% ipython --no-banner

In [1]: import numpy as np

In [2]: from numpy import linalg as LA

In [3]: np.set_printoptions(precision=2, suppress=True, linewidth=160)

In [4]: def tidy(a):
   ...:     return np.round(a, 2) + 0
   ...: 

In [5]: F = np.loadtxt("case2.csv", delimiter=",")

In [6]: F
Out[6]: 
array([[-4.2 , -1.81, -0.03, -3.67, -0.72],
       [-9.49, -3.91, -0.01, -8.23, -1.44],
       [10.37,  4.57,  0.1 ,  8.97,  1.62],
       [ 6.12,  2.73, -0.02,  5.4 ,  0.99],
       [-7.6 , -3.35,  0.1 , -6.67, -1.02],
       [-0.97, -0.43,  0.14, -0.77, -0.05],
       [-8.63, -3.77,  0.  , -7.31, -1.32],
       [ 0.29,  0.06, -0.04,  0.29, -0.1 ],
       [ 0.86,  0.08, -0.01,  0.58,  0.08],
       [-2.09, -0.83, -0.08, -1.78, -0.24],
       [ 7.37,  3.31, -0.03,  6.49,  0.95],
       [-8.01, -3.4 ,  0.03, -6.81, -1.09],
       [ 2.79,  0.98, -0.08,  2.24,  0.36],
       [-9.23, -3.99,  0.04, -7.75, -1.37],
       [-3.49, -1.41, -0.08, -2.94, -0.46],
       [ 4.39,  2.08,  0.02,  3.95,  0.67],
       [-2.06, -0.89, -0.07, -1.95, -0.45],
       [-1.67, -0.73, -0.04, -1.53, -0.26],
       [-6.65, -2.73,  0.1 , -5.63, -1.  ],
       [ 8.65,  3.78, -0.09,  7.33,  1.3 ],
       [-6.08, -2.53, -0.06, -5.34, -0.89],
       [-7.44, -3.26, -0.14, -6.44, -1.12],
       [-1.49, -0.67, -0.16, -1.13, -0.28],
       [ 8.65,  3.85, -0.1 ,  7.29,  1.24],
       [ 7.04,  2.9 ,  0.15,  5.86,  0.9 ],
       [ 7.57,  3.27, -0.06,  6.41,  0.94],
       [-8.5 , -3.54,  0.12, -7.27, -1.27],
       [ 1.67,  0.67,  0.15,  1.51, -0.02],
       [-4.56, -2.15,  0.  , -4.05, -0.39],
       [16.85,  7.08, -0.06, 14.6 ,  2.59],
       [-9.  , -3.9 ,  0.07, -7.85, -1.23],
       [ 8.95,  3.74, -0.1 ,  7.61,  1.29],
       [12.28,  5.1 , -0.13, 10.47,  1.78],
       [-5.21, -2.29,  0.03, -4.39, -0.85]])

In [7]: gram = np.cov(F, rowvar=False)

In [8]: tidy(F.std(axis=0))
Out[8]: array([7.18, 3.08, 0.08, 6.17, 1.05])

In [9]: np.argwhere(np.triu(np.abs(np.corrcoef(F.T)) > 0.8, 1))
Out[9]: 
array([[0, 1],
       [0, 3],
       [0, 4],
       [1, 3],
       [1, 4],
       [3, 4]])

In [10]: gram.shape
Out[10]: (5, 5)
